$ ipython --no-banner

In [1]: import numpy as np

In [2]: np.set_printoptions(precision=1, suppress=True, linewidth=100)

In [3]: E = np.load("arr.npy")

In [4]: E
Out[4]: 
array([[ 1.1,  0.7,  1.5,  0.4],
       [ 0.4,  1.7, -1. , -0.3],
       [-1.3,  0.7,  0.2,  1.3],
       [-1. ,  0.5,  0.9, -1.4]])

In [5]: x = np.array([0, 0, 3, 1])

In [6]: rhs = E @ x

In [7]: b, lr = np.zeros(4), 1 / np.linalg.norm(E, 2) ** 2

In [8]: for i in range(4):
   ...:     b -= lr * E.T @ (E @ b - rhs)
   ...:     if i % 1 == 0: print(i, round(np.linalg.norm(E @ b - rhs), 1))
   ...: 
0 0.0
1 0.0
2 0.0
3 0.0

In [9]: np.round(np.linalg.cond(E), 1)
Out[9]: np.float64(1.0)

In [10]: W0 = np.load("m.npy")

In [11]: W0
Out[11]: 
array([[ 1, -2,  4, -8],
       [ 1, -1,  1, -1],
       [ 1,  0,  0,  0],
       [ 1,  1,  1,  1]])

In [12]: rng = np.random.default_rng(4505)

In [13]: idx = rng.permutation(4)

In [14]: Y = W0[:, idx] * rng.choice([-1, 1], 4)

In [15]: Y
Out[15]: 
array([[-2, -1,  4,  8],
       [-1, -1,  1,  1],
       [ 0, -1,  0,  0],
       [ 1, -1,  1, -1]])

In [16]: left, _, Vh = np.linalg.svd(W0.T @ Y)

In [17]: idx
Out[17]: array([1, 0, 2, 3])

In [18]: np.round(np.linalg.lstsq(W0, Y)[0], 1) + 0
Out[18]: 
array([[ 0., -1.,  0.,  0.],
       [ 1.,  0.,  0.,  0.],
       [ 0.,  0.,  1.,  0.],
       [ 0.,  0.,  0., -1.]])

In [19]: F = np.load("test2.npy")

In [20]: F.round(1) + 0
Out[20]: 
array([[ 0.3,  7.2,  6.9],
       [ 0. , -9.1, -4.1],
       [-0.4, 10. ,  0.1],
       [ 0.6,  4.6,  8.8],
       [-0.7,  9.7, -2.4],
       [-0.9,  8.8, -4.7],
       [ 0.4,  6.6,  7.5],
       [ 0. ,  9.1,  4.1],
       [ 0.8,  2.6,  9.6],
       [-0.8,  9.2, -3.9],
       [-0.8, -3. , -9.5],
       [-0.3,  9.9,  1.2],
       [-0.9,  8.4, -5.4],
       [-0.2, -8.3, -5.6],
       [-0.9,  8.4, -5.4],
       [ 0.2, -9.8, -2.1]])

In [21]: cen = F - F.mean(axis=0)

In [22]: vecs = np.linalg.svd(cen)[2][:2]

In [23]: Y = cen - cen @ vecs.T @ vecs

In [24]: np.round(np.diag(vecs.T @ vecs), 1) + 0
Out[24]: array([0., 1., 1.])

In [25]: np.round(np.cov(cen @ vecs.T, rowvar=False), 1) + 0
Out[25]: 
array([[59.2,  0. ],
       [ 0. , 30.1]])

In [26]: (cen @ vecs.T).std(axis=0)
Out[26]: array([7.5, 5.3])

In [27]: np.round(Y.std(axis=0), 1) + 0
Out[27]: array([0., 0., 0.])

In [28]: np.linalg.norm(Y, axis=1).round(6).argmax()
Out[28]: np.int64(0)

In [29]: gram = np.cov(F, rowvar=False)

In [30]: np.polyfit(F[:, 1], F[:, 2], 1)
Out[30]: array([ 0.2, -1.2])

In [31]: gram.shape
Out[31]: (3, 3)

In [32]: F.std(axis=0)
Out[32]: array([0.6, 7.1, 5.8])

In [33]: np.argwhere(np.triu(np.abs(np.corrcoef(F.T)) > 0.8, 1))
Out[33]: array([[0, 2]])

In [34]: np.argsort(-F.std(axis=0).round(6), kind="stable")
Out[34]: array([1, 2, 0])
